In [1]: import numpy as np

In [2]: np.set_printoptions(precision=1, suppress=True, linewidth=200)

In [3]: tidy = lambda a: np.round(a, 1) + 0

In [4]: rng = np.random.default_rng(516)

In [5]: W0 = rng.normal(size=(23, 4))

In [6]: W0 = 3 * W0 / np.linalg.norm(W0, axis=1, keepdims=True)

In [7]: print(tidy(W0))
[[ 2.4  0.9  0.5  1.4]
 [-1.8 -0.6  0.3 -2.3]
 [ 0.7 -2.5 -1.1 -0.9]
 [ 2.5  1.1  1.  -0.9]
 [ 1.8 -0.6  1.4  1.9]
 [-2.4  0.6 -1.2  1.2]
 [ 0.2  2.8  0.3 -0.9]
 [-1.8 -0.1 -2.3  0.6]
 [ 2.2 -1.7 -1.1  0.5]
 [-1.  -2.  -1.2  1.6]
 [ 0.7  2.2 -1.8  0.8]
 [ 1.9 -1.8  1.5 -0.1]
 [ 1.3 -1.8 -1.  -1.8]
 [ 1.2 -2.1 -1.2 -1.2]
 [ 1.6  0.6 -0.2 -2.5]
 [-0.4  0.5  2.9 -0.3]
 [ 2.   1.9  1.3 -0.1]
 [ 0.8  1.8 -2.  -1.2]
 [ 0.1 -1.8 -2.1 -1.1]
 [-1.2 -0.1  2.2  1.7]
 [-1.  -2.5 -0.5  1.2]
 [-1.  -0.5 -2.5 -1.1]
 [ 2.   1.8 -0.7 -1.2]]

In [8]: labels = rng.permutation(4)

In [9]: M2 = W0[:, labels] * rng.choice([-1, 1], 4)

In [10]: print(tidy(M2))
[[-0.9  1.4  2.4  0.5]
 [ 0.6 -2.3 -1.8  0.3]
 [ 2.5 -0.9  0.7 -1.1]
 [-1.1 -0.9  2.5  1. ]
 [ 0.6  1.9  1.8  1.4]
 [-0.6  1.2 -2.4 -1.2]
 [-2.8 -0.9  0.2  0.3]
 [ 0.1  0.6 -1.8 -2.3]
 [ 1.7  0.5  2.2 -1.1]
 [ 2.   1.6 -1.  -1.2]
 [-2.2  0.8  0.7 -1.8]
 [ 1.8 -0.1  1.9  1.5]
 [ 1.8 -1.8  1.3 -1. ]
 [ 2.1 -1.2  1.2 -1.2]
 [-0.6 -2.5  1.6 -0.2]
 [-0.5 -0.3 -0.4  2.9]
 [-1.9 -0.1  2.   1.3]
 [-1.8 -1.2  0.8 -2. ]
 [ 1.8 -1.1  0.1 -2.1]
 [ 0.1  1.7 -1.2  2.2]
 [ 2.5  1.2 -1.  -0.5]
 [ 0.5 -1.1 -1.  -2.5]
 [-1.8 -1.2  2.  -0.7]]

In [11]: left, _, Vt = np.linalg.svd(W0.T @ M2)

In [12]: print(tidy(left @ Vt))
[[ 0.  0.  1.  0.]
 [-1.  0.  0.  0.]
 [ 0.  0.  0.  1.]
 [ 0.  1.  0.  0.]]

In [13]: t3 = np.stack([M2, 4 * M2, M2[::-1]])

In [14]: print((t3 @ M2.T).shape)
(3, 23, 23)

In [15]: print(tidy(np.linalg.norm(t3, axis=(1, 2))))
[14.4 57.5 14.4]

In [16]: print(np.linalg.matrix_rank(t3))
[4 4 4]

In [17]: def softmax(z):
    ...:     e = np.exp(z - z.max(axis=-1, keepdims=True))
    ...:     return e / e.sum(axis=-1, keepdims=True)
    ...: 

In [18]: print(tidy(softmax(W0).sum(axis=1)))
[1. 1. 1. 1. 1. 1. 1. 1. 1. 1. 1. 1. 1. 1. 1. 1. 1. 1. 1. 1. 1. 1. 1.]

In [19]: print(tidy(softmax(W0[10] + 2)))
[0.2 0.7 0.  0.2]

In [20]: S = W0 @ W0.T / np.sqrt(4)

In [21]: print(tidy(softmax(S)[10] @ W0))
[ 0.8  1.8 -1.4  0.1]

In [22]: D = np.linalg.norm(W0[:, None] - W0[None], axis=-1)

In [23]: print(tidy(np.linalg.norm(W0, axis=1)))
[3. 3. 3. 3. 3. 3. 3. 3. 3. 3. 3. 3. 3. 3. 3. 3. 3. 3. 3. 3. 3. 3. 3.]

In [24]: print(D.mean(axis=1).argmax())
19

In [25]: print(np.unravel_index(D.round(6).argmax(), D.shape))
(np.int64(6), np.int64(20))

In [26]: print(np.linalg.matrix_rank(D ** 2))
5

In [27]: print(np.flatnonzero(D[16] < D.mean() / 2))
[ 3 16]
